>>> import numpy as np
>>> np.set_printoptions(suppress=True, linewidth=160)
>>> A = np.array([[7, -3, 9], [0, 4, -1], [0, 0, 6]])
>>> print(A)
[[ 7 -3  9]
 [ 0  4 -1]
 [ 0  0  6]]
>>> w, vecs = np.linalg.eig(A)
>>> print(np.round(np.sort(np.linalg.eigvals(A @ A)), 2))
[16. 36. 49.]
>>> print(A @ vecs[:, 0] - w[0] * vecs[:, 0])
[0. 0. 0.]
>>> print(np.round(np.sort(np.linalg.eigvals(np.linalg.inv(A))), 2))
[0.14 0.17 0.25]
>>> q = A.astype(float).copy()
>>> for j in range(3):
...     q[:, j] -= q[:, :j] @ (q[:, :j].T @ q[:, j])
...     q[:, j] /= np.linalg.norm(q[:, j])
... 
>>> print(q.T @ q)
[[1. 0. 0.]
 [0. 1. 0.]
 [0. 0. 1.]]
>>> print(q)
[[1. 0. 0.]
 [0. 1. 0.]
 [0. 0. 1.]]
>>> print(np.linalg.matrix_power(A, 2))
[[ 49 -33 120]
 [  0  16 -10]
 [  0   0  36]]
>>> print(np.round(np.linalg.det(A), 2))
168.0
>>> print((A + A.T) / 2)
[[ 7.  -1.5  4.5]
 [-1.5  4.  -0.5]
 [ 4.5 -0.5  6. ]]
>>> print([int(np.linalg.matrix_rank(np.linalg.matrix_power(A, p))) for p in range(1, 4)])
[3, 3, 3]
>>> print(np.linalg.matrix_rank(A - A[0, 0] * np.eye(3)))
2
>>> print(A @ A)
[[ 49 -33 120]
 [  0  16 -10]
 [  0   0  36]]
>>> print(np.prod(np.diag(A)), round(float(np.linalg.det(A)), 2))
168 168.0
>>> feats = np.load("layer12.npy")
>>> print(feats)
[[ 9 -3 -4]
 [ 8 -3  1]
 [ 0  0  3]]
>>> print(np.round(np.abs(np.linalg.svd(feats)[2][-1]), 2))
[0.34 0.94 0.04]
>>> print(np.linalg.cond(feats) > 100)
False
>>> t = np.radians(45)
>>> r_ = np.eye(3)
>>> r_[1, 1] = r_[0, 0] = np.cos(t)
>>> r_[1, 0], r_[0, 1] = -np.sin(t), np.sin(t)
>>> print(r_.round(2))
[[ 0.71  0.71  0.  ]
 [-0.71  0.71  0.  ]
 [ 0.    0.    1.  ]]
>>> A2 = feats @ r_.T
>>> print(np.round(np.abs(A2 - feats).max(axis=0), 2))
[4.76 5.49 0.  ]
>>> print(A2.round(2))
[[ 4.24 -8.49 -4.  ]
 [ 3.54 -7.78  1.  ]
 [ 0.    0.    3.  ]]
>>> print(np.allclose(np.linalg.norm(feats, axis=1), np.linalg.norm(A2, axis=1)))
True
